% python3 -q
>>> import numpy as np
>>> np.set_printoptions(precision=2, suppress=True, linewidth=200, sign=" ")
>>> def tidy(a):
...     return np.round(a, 2) + 0
... 
>>> arr = np.loadtxt("data.csv", delimiter=",")
>>> print(tidy(arr))
[[-0.99  1.47  2.43  2.44 -3.16]
 [-1.58 -1.5   3.91 -1.27  1.82]
 [-3.36 -0.91 -1.54  2.81  1.61]
 [-2.97  2.74 -0.8  -2.78 -0.56]
 [ 1.19  3.5   0.88  1.33  2.96]]
>>> O, evecs = np.linalg.qr(arr[:, :3])[0], np.linalg.qr(arr[:, 3:])[0]
>>> s = np.linalg.svd(O.T @ evecs, compute_uv=False)
>>> print((s > 0.9).sum())
0
>>> print(tidy(s))
[ 0.  0.]
>>> basis = np.array([[2, 1, 2, 3], [1, 2, 2, 3], [1, 3, 3, 2]])
>>> X = np.repeat(basis, 15 // 3, axis=0)
>>> rng = np.random.default_rng(11)
>>> X = X + 0.02 * rng.normal(size=X.shape)
>>> print(tidy(X))
[[ 2.    1.03  2.02  2.99]
 [ 1.99  0.99  2.01  3.  ]
 [ 2.01  0.96  2.03  3.  ]
 [ 2.01  1.    1.99  3.01]
 [ 2.02  1.    2.    3.01]
 [ 0.98  1.97  2.01  2.99]
 [ 0.96  1.98  1.99  2.98]
 [ 0.97  2.    2.02  3.  ]
 [ 0.99  2.01  2.01  2.99]
 [ 1.01  2.02  2.    2.98]
 [ 1.01  3.    3.02  1.97]
 [ 0.99  2.98  2.97  2.  ]
 [ 1.01  2.99  3.03  2.02]
 [ 1.01  3.01  3.02  1.97]
 [ 1.01  3.01  2.96  2.01]]
>>> left, s, Vt = np.linalg.svd(X)
>>> print(tidy(s))
[ 16.6    4.11   1.55   0.07]
>>> print(np.argmax(s[:-1] / (s[1:] + 1e-6)) + 1)
3
>>> other = left[:, :3] @ np.diag(s[:3]) @ Vt[:3]
>>> print(tidy(np.linalg.norm(X - other) / np.linalg.norm(X)))
0.0
>>> print(np.linalg.matrix_rank(other))
3
>>> print(tidy(other))
[[ 2.    1.02  2.03  2.99]
 [ 2.    0.99  2.01  3.  ]
 [ 2.03  0.98  2.01  3.  ]
 [ 2.01  0.99  2.    3.01]
 [ 2.01  0.99  2.01  3.02]
 [ 0.99  1.98  2.    2.99]
 [ 0.97  1.99  1.99  2.98]
 [ 0.98  2.01  2.01  2.99]
 [ 0.98  2.01  2.01  2.99]
 [ 0.99  2.    2.02  2.99]
 [ 1.01  3.01  3.02  1.97]
 [ 0.98  2.98  2.97  2.  ]
 [ 1.02  3.    3.01  2.01]
 [ 1.01  3.01  3.02  1.97]
 [ 1.    2.99  2.99  2.01]]
>>> print(tidy(np.abs(X - other).max()))
0.02
>>> print(np.linalg.matrix_rank(X, rtol=0.05))
3
